>>> import numpy as np
>>> from numpy import linalg as LA
>>> np.set_printoptions(suppress=True, linewidth=140)
>>> rnd = lambda a: np.round(a, 2) + 0
>>> X = np.load("out19.npy")
>>> print(X)
[[1 0 0]
 [3 3 0]
 [3 1 1]]
>>> M2 = X[0, 0] * X[1:] - np.outer(X[1:, 0], X[0])
>>> M2
array([[0, 3, 0],
       [0, 1, 1]])
>>> LA.matrix_rank(M2), LA.matrix_rank(X)
(np.int64(2), np.int64(3))
>>> np.diff(M2, axis=0)
array([[ 0, -2,  1]])
>>> np.abs(M2).max()
np.int64(3)
>>> M2.sum(axis=1)
array([3, 2])
>>> vec = np.array([-2, -1, -3])
>>> target = X @ vec
>>> b, lr = np.zeros(3), 1 / LA.norm(X, 2) ** 2
>>> for i in range(20):
...     b -= lr * X.T @ (X @ b - target)
...     if i % 5 == 0: print(i, round(LA.norm(X @ b - target), 2))
... 
0 2.37
5 1.68
10 1.26
15 1.01
>>> rnd(LA.cond(X))
np.float64(13.64)
>>> rnd(b)
array([-2.58, -0.53, -1.13])
>>> W0 = np.loadtxt("case14.csv", delimiter=",")
>>> W0
array([[ 0., -1.,  3.,  1.],
       [ 2.,  0.,  2.,  1.],
       [-4., -1., -1., -1.]])
>>> rnd(LA.det(X.T))
np.float64(3.0)
>>> rnd(LA.det(2 * X)), rnd(LA.det(X))
(np.float64(24.0), np.float64(3.0))
>>> np.einsum("ij,ji->", X, X)
np.int64(11)
>>> np.kron(np.eye(2, dtype=int), X)
array([[1, 0, 0, 0, 0, 0],
       [3, 3, 0, 0, 0, 0],
       [3, 1, 1, 0, 0, 0],
       [0, 0, 0, 1, 0, 0],
       [0, 0, 0, 3, 3, 0],
       [0, 0, 0, 3, 1, 1]])
>>> np.einsum("ii->", X)
np.int64(5)
>>> rank = LA.matrix_rank(W0)
>>> rank
np.int64(2)
>>> N = LA.svd(W0)[2][rank:].T
>>> rnd(N @ N.T)
array([[ 0.12, -0.28, -0.04, -0.16],
       [-0.28,  0.82,  0.26,  0.04],
       [-0.04,  0.26,  0.18, -0.28],
       [-0.16,  0.04, -0.28,  0.88]])
>>> print([int(LA.matrix_rank(W0[:i])) for i in range(1, len(W0) + 1)])
[1, 2, 2]
>>> rnd(W0 @ N)
array([[0., 0.],
       [0., 0.],
       [0., 0.]])
>>> LA.cond(W0) > 100
np.True_
>>> [round(float(x), 2) for x in LA.svd(W0, compute_uv=False)[:3]]
[5.33, 3.25, 0.0]
>>> rnd(LA.norm(W0, 2) / LA.norm(W0))
np.float64(0.85)
>>> arr = np.array([[-0.5, -1.2, -0.8],
...     [-1.3, 0.1, 0.5],
...     [-0.5, 0.8, -0.8],
...     [1.0, 1.7, 0.8],
...     [-2.2, 0.4, -0.8],
...     [0.5, 0.3, -1.3],
...     [1.1, -3.9, -0.6],
...     [-0.7, -1.5, -0.7],
...     [0.5, -0.2, -1.4],
...     [0.7, 0.6, 0.2],
...     [0.3, 0.0, 0.3]])
>>> rng = np.random.default_rng(52609)
>>> arr[:, 1] = -2 * arr[:, 0] + 0.1 * rng.normal(size=11)
>>> print(rnd(arr))
[[-0.5   0.81 -0.8 ]
 [-1.3   2.56  0.5 ]
 [-0.5   1.01 -0.8 ]
 [ 1.   -1.89  0.8 ]
 [-2.2   4.33 -0.8 ]
 [ 0.5  -0.91 -1.3 ]
 [ 1.1  -2.26 -0.6 ]
 [-0.7   1.56 -0.7 ]
 [ 0.5  -1.11 -1.4 ]
 [ 0.7  -1.22  0.2 ]
 [ 0.3  -0.57  0.3 ]]
>>> labels = arr[:, 0] > np.median(arr[:, 0])
>>> f = arr[labels].mean(axis=0) - arr[~labels].mean(axis=0)
>>> ((arr - arr.mean(axis=0)) @ f > 0).astype(int)
array([0, 0, 0, 1, 0, 1, 1, 0, 1, 1, 1])
>>> rnd(f)
array([ 1.58, -3.1 , -0.08])
>>> labels.astype(int)
array([0, 0, 0, 1, 0, 1, 1, 0, 1, 1, 0])
>>> print(np.argsort(-np.abs(f).round(6), kind="stable"))
[1 0 2]
>>> Xc = arr - arr.mean(axis=0)
>>> vecs = LA.svd(Xc)[2][:2]
>>> M2 = Xc - Xc @ vecs.T @ vecs
>>> rnd(np.diag(vecs.T @ vecs))
array([0.2, 0.8, 1. ])
>>> rnd((Xc @ vecs.T).std(axis=0))
array([2.18, 0.7 ])
>>> print(rnd(LA.norm(M2) / LA.norm(Xc)))
0.02
>>> Z = arr[[6, 3]].astype(float)
>>> for _ in range(3):
...     labels = LA.norm(arr[:, None] - Z, axis=-1).argmin(axis=1)
...     Z = np.array([arr[labels == j].mean(axis=0) for j in range(2)])
... 
>>> print(labels)
[1 1 1 0 1 0 0 1 0 0 0]
>>> rnd(Z[1] - Z[0])
array([-1.72,  3.38, -0.19])
>>> rnd(Z)
array([[ 0.68, -1.33, -0.33],
       [-1.04,  2.05, -0.52]])
>>> np.abs(Z[1] - Z[0]).argmax()
np.int64(1)
>>> labels = rng.integers(0, 3, 3)
>>> F = np.array([[2, -9, -3], [9, -7, -5], [6, -8, -1]]) * (labels[:, None] == labels)
>>> F
array([[ 2,  0,  0],
       [ 0, -7,  0],
       [ 0,  0, -1]])
>>> evals, vecs = LA.eigh(F)
>>> vecs.T @ vecs
array([[1., 0., 0.],
       [0., 1., 0.],
       [0., 0., 1.]])
>>> print(vecs.T @ F @ vecs)
[[-7.  0.  0.]
 [ 0. -1.  0.]
 [ 0.  0.  2.]]
>>> print(vecs @ np.diag(evals) @ vecs.T)
[[ 2.  0.  0.]
 [ 0. -7.  0.]
 [ 0.  0. -1.]]
>>> evals.sum(), np.trace(F)
(np.float64(-6.0), np.int64(-6))
>>> evals, vecs = LA.eigh(F)
>>> vec = np.array([-7, 5, -8])
>>> (np.sign(vecs[:, -1].round(6)) == np.sign(vecs[0, -1].round(6))).astype(int)
array([1, 0, 0])
>>> print(rnd(LA.eigvalsh(F[1:, 1:])))
[-7. -1.]
>>> vec @ F @ vec
np.int64(-141)
>>> Q = F.astype(float).copy()
>>> for j in range(3):
...     Q[:, j] -= Q[:, :j] @ (Q[:, :j].T @ Q[:, j])
...     Q[:, j] /= LA.norm(Q[:, j])
... 
>>> Q
array([[ 1.,  0.,  0.],
       [ 0., -1.,  0.],
       [ 0.,  0., -1.]])
>>> Q.T @ F
array([[2., 0., 0.],
       [0., 7., 0.],
       [0., 0., 1.]])
>>> Q.T @ Q
array([[1., 0., 0.],
       [0., 1., 0.],
       [0., 0., 1.]])
>>> print(np.flatnonzero(LA.matrix_power((Q != 0) + (Q.T != 0) + np.eye(3), 3)[0]))
[0]
>>> print(Q @ Q)
[[1. 0. 0.]
 [0. 1. 0.]
 [0. 0. 1.]]
>>> K = np.load("mat.npy")
>>> K
array([[ 0,  0],
       [10,  2]])
>>> Uu, s, Vh = LA.svd(W0)
>>> np.argmax(s[:-1] / (s[1:] + 1e-6)) + 1
np.int64(2)
>>> M2 = Uu[:, :2] @ np.diag(s[:2]) @ Vh[:2]
>>> rnd(LA.norm(W0 - M2, 2)), rnd(s[2])
(np.float64(0.0), np.float64(0.0))
>>> LA.matrix_rank(W0, rtol=0.05)
np.int64(2)
>>> rnd(M2)
array([[ 0., -1.,  3.,  1.],
       [ 2.,  0.,  2.,  1.],
       [-4., -1., -1., -1.]])
>>> LA.matrix_rank(M2)
np.int64(2)
>>> LA.cond(K) > 100
np.True_
>>> rnd(LA.norm(K, 2) / LA.norm(K))
np.float64(1.0)
>>> A = np.loadtxt("w.csv", delimiter=",")
>>> print(A)
[[0. 0. 6.]
 [0. 0. 0.]
 [6. 0. 0.]]
>>> A @ A.T
array([[36.,  0.,  0.],
       [ 0.,  0.,  0.],
       [ 0.,  0., 36.]])
>>> J = np.load("x.npy")
>>> J
array([[ 5.02,  0.88, -2.46],
       [ 0.88,  5.51,  0.69],
       [-2.46,  0.69,  7.47]])
>>> L = LA.cholesky(J)
>>> rnd(J / np.sqrt(np.outer(np.diag(J), np.diag(J))))
array([[ 1.  ,  0.17, -0.4 ],
       [ 0.17,  1.  ,  0.11],
       [-0.4 ,  0.11,  1.  ]])
>>> vec = np.array([0, 1, 2])
>>> target = J @ vec
>>> rnd(target)
array([-4.04,  6.89, 15.63])
>>> print(rnd(LA.solve(J.T, J[2])))
[0. 0. 1.]
>>> rnd(LA.solve(J, target + J[:, 1]))
array([0., 2., 2.])
>>> rnd(LA.solve(J, target))
array([0., 1., 2.])
>>> labels = rng.permutation(3)
>>> M2 = J[:, labels] * rng.choice([-1, 1], 3)
>>> M2
array([[-5.02, -2.46, -0.88],
       [-0.88,  0.69, -5.51],
       [ 2.46,  7.47, -0.69]])
>>> Uu, _, Vh = LA.svd(J.T @ M2)
>>> rnd(LA.lstsq(J, M2)[0])
array([[-1.,  0.,  0.],
       [ 0.,  0., -1.],
       [ 0.,  1.,  0.]])
>>> rnd(Uu @ Vh)
array([[-1.,  0.,  0.],
       [ 0.,  0., -1.],
       [ 0.,  1.,  0.]])
